$ ipython --no-banner

In [1]: import numpy as np

In [2]: np.set_printoptions(suppress=True, linewidth=100)

In [3]: sigma = 5 * 0.2 ** np.arange(3)

In [4]: rng = np.random.default_rng(12)

In [5]: E = rng.normal(size=(16, 3)) * rng.permutation(sigma)

In [6]: E.round(2) + 0
Out[6]: 
array([[-0.01,  0.21,  3.71],
       [ 0.72,  0.32, -6.03],
       [-0.63, -0.26, -0.54],
       [ 1.  ,  0.  ,  2.48],
       [-1.91,  0.03, -4.53],
       [ 1.78,  0.18,  4.75],
       [-0.06,  0.12,  3.29],
       [-0.34, -0.1 , -0.57],
       [-0.61, -0.12, -1.42],
       [-0.73,  0.15, -7.98],
       [ 0.82, -0.13, -2.73],
       [-1.35, -0.03, -1.24],
       [ 0.19, -0.11,  0.47],
       [ 1.82,  0.08, -2.87],
       [ 0.95, -0.03,  2.97],
       [ 0.61, -0.08, -9.65]])

In [7]: cen = (E - E.mean(axis=0)) / E.std(axis=0)

In [8]: np.round(cen.std(axis=0), 2)
Out[8]: array([1., 1., 1.])

In [9]: coef = np.linalg.lstsq(np.delete(cen, 2, axis=1), cen[:, 2])[0]

In [10]: np.abs(coef).argmax()
Out[10]: np.int64(0)

In [11]: coef.round(2)
Out[11]: array([ 0.25, -0.05])

In [12]: idx = E[:, 0] > np.median(E[:, 0])

In [13]: f = E[idx].mean(axis=0) - E[~idx].mean(axis=0)

In [14]: f.round(2)
Out[14]: array([ 1.69,  0.03, -0.17])

In [15]: round(float((((E - E.mean(axis=0)) @ f > 0) == idx).mean()), 2)
Out[15]: 0.94

In [16]: ((E - E.mean(axis=0)) @ f > 0).astype(int)
Out[16]: array([0, 1, 0, 1, 0, 1, 0, 0, 0, 0, 1, 0, 0, 1, 1, 1])

In [17]: idx.astype(int)
Out[17]: array([0, 1, 0, 1, 0, 1, 0, 0, 0, 0, 1, 0, 1, 1, 1, 1])

In [18]: cen = E - E.mean(axis=0)

In [19]: evecs = np.linalg.svd(cen)[2][:2]

In [20]: B = cen - cen @ evecs.T @ evecs

In [21]: np.round(B.std(axis=0), 2) + 0
Out[21]: array([0.01, 0.14, 0.  ])

In [22]: round(np.linalg.norm(B) / np.linalg.norm(cen), 2)
Out[22]: np.float64(0.03)

In [23]: np.round(np.cov(cen @ evecs.T, rowvar=False), 2) + 0
Out[23]: 
array([[18.14,  0.  ],
       [ 0.  ,  1.04]])

In [24]: np.round((cen @ evecs.T).std(axis=0), 2)
Out[24]: array([4.12, 0.99])

In [25]: J = np.load("m.npy")

In [26]: J
Out[26]: 
array([[0, 0, 0],
       [0, 0, 0],
       [0, 0, 0],
       [0, 0, 0],
       [3, 2, 0],
       [1, 0, 2],
       [2, 1, 2],
       [4, 2, 2],
       [3, 2, 0],
       [0, 0, 0],
       [5, 3, 2],
       [0, 0, 0],
       [3, 1, 4],
       [2, 1, 2],
       [0, 0, 0],
       [3, 1, 4],
       [1, 0, 2]])

In [27]: x0 = np.array([-4, -1, -1])

In [28]: rhs = J @ x0

In [29]: try:
    ...:     np.linalg.solve(J, rhs)
    ...: except np.linalg.LinAlgError as e:
    ...:     print(e)
    ...: 
Last 2 dimensions of the array must be square

In [30]: rhs
Out[30]: array([  0,   0,   0,   0, -14,  -6, -11, -20, -14,   0, -25,   0, -17, -11,   0, -17,  -6])

In [31]: rhs = rhs + 0.1 * rng.normal(size=17)

In [32]: rhs.round(2) + 0
Out[32]: 
array([ -0.04,   0.04,   0.1 ,  -0.05, -13.88,  -5.84, -10.89, -19.88, -13.89,   0.23, -24.98,
         0.  , -16.94, -11.09,  -0.16, -17.09,  -5.96])

In [33]: coef, *_ = np.linalg.lstsq(J, rhs)

In [34]: np.round(np.linalg.norm(rhs - J @ coef), 2)
Out[34]: np.float64(0.38)

In [35]: coef.round()
Out[35]: array([-4., -1., -1.])

In [36]: coef.round(2)
Out[36]: array([-3.73, -1.37, -1.11])

In [37]: W0 = np.load("layer0.npy")

In [38]: W0
Out[38]: 
array([[-1,  0,  5],
       [ 0,  0,  0],
       [-2,  0,  4]])

In [39]: idx = rng.permutation(3)

In [40]: idx
Out[40]: array([0, 2, 1])

In [41]: B = W0[idx][:, idx]

In [42]: np.diag(B)
Out[42]: array([-1,  4,  0])

In [43]: np.trace(B)
Out[43]: np.int64(3)

In [44]: round(np.linalg.det(B), 2), round(float(np.linalg.det(W0[idx])), 2)
Out[44]: (np.float64(0.0), 0.0)

In [45]: B
Out[45]: 
array([[-1,  5,  0],
       [-2,  4,  0],
       [ 0,  0,  0]])

In [46]: mat = np.load("run5.npy")

In [47]: mat
Out[47]: 
array([[1.  , 0.  , 0.  , 0.  ],
       [0.25, 0.5 , 0.  , 0.25],
       [0.  , 0.  , 1.  , 0.  ],
       [0.  , 0.  , 0.  , 1.  ]])

In [48]: idx = rng.permutation(4)

In [49]: idx
Out[49]: array([0, 1, 2, 3])

In [50]: B = mat[idx][:, idx]

In [51]: B
Out[51]: 
array([[1.  , 0.  , 0.  , 0.  ],
       [0.25, 0.5 , 0.  , 0.25],
       [0.  , 0.  , 1.  , 0.  ],
       [0.  , 0.  , 0.  , 1.  ]])

In [52]: np.allclose(B, mat)
Out[52]: True

In [53]: round(np.linalg.det(B), 2), round(np.linalg.det(mat[idx]), 2)
Out[53]: (np.float64(0.5), np.float64(0.5))

In [54]: np.diag(B)
Out[54]: array([1. , 0.5, 1. , 1. ])

In [55]: vals, evecs = np.linalg.eig(mat)

In [56]: np.round(np.sort(np.linalg.eigvals(mat @ mat)), 2)
Out[56]: array([0.25, 1.  , 1.  , 1.  ])

In [57]: arr = np.array([[13.33, -10.11, 21.09],
    ...:     [27.7, -6.56, -30.48],
    ...:     [8.12, 40.73, 0.86],
    ...:     [31.79, 16.89, 27.77],
    ...:     [9.27, -6.8, -22.7],
    ...:     [-2.89, -4.61, -23.64],
    ...:     [-20.9, 6.17, 3.46],
    ...:     [12.39, -26.76, 11.27],
    ...:     [-36.56, -12.1, 58.76],
    ...:     [4.6, -19.52, 4.53],
    ...:     [-0.87, -14.61, 12.94],
    ...:     [7.53, 0.76, 0.16],
    ...:     [-17.72, -6.2, 4.83],
    ...:     [1.24, -24.15, -19.52],
    ...:     [-41.33, 19.14, -34.37],
    ...:     [16.6, -21.33, 36.54],
    ...:     [-32.92, -1.79, -0.97],
    ...:     [-12.9, -9.53, -0.18]])

In [58]: cen = (arr - arr.mean(axis=0)) / arr.std(axis=0)

In [59]: np.argwhere(np.abs(cen) > 2)
Out[59]: 
array([[2, 1],
       [8, 2]])

In [60]: cen.std(axis=0)
Out[60]: array([1., 1., 1.])

In [61]: coef = np.linalg.lstsq(np.delete(cen, 0, axis=1), cen[:, 0])[0]

In [62]: round(float(1 - np.var(cen[:, 0] - np.delete(cen, 0, axis=1) @ coef)), 2)
Out[62]: 0.01

In [63]: Uu, sigma, Vh = np.linalg.svd(arr, full_matrices=False)

In [64]: (sigma > 1e-8).sum()
Out[64]: np.int64(3)

In [65]: round(np.sqrt((sigma ** 2).sum()), 2), np.round(np.linalg.norm(arr), 2)
Out[65]: (np.float64(150.94), np.float64(150.94))

In [66]: np.round(np.cumsum(sigma ** 2) / np.sum(sigma ** 2), 2)
Out[66]: array([0.46, 0.79, 1.  ])

In [67]: np.abs(Uu[:, 0]).round(6).argmax()
Out[67]: np.int64(8)
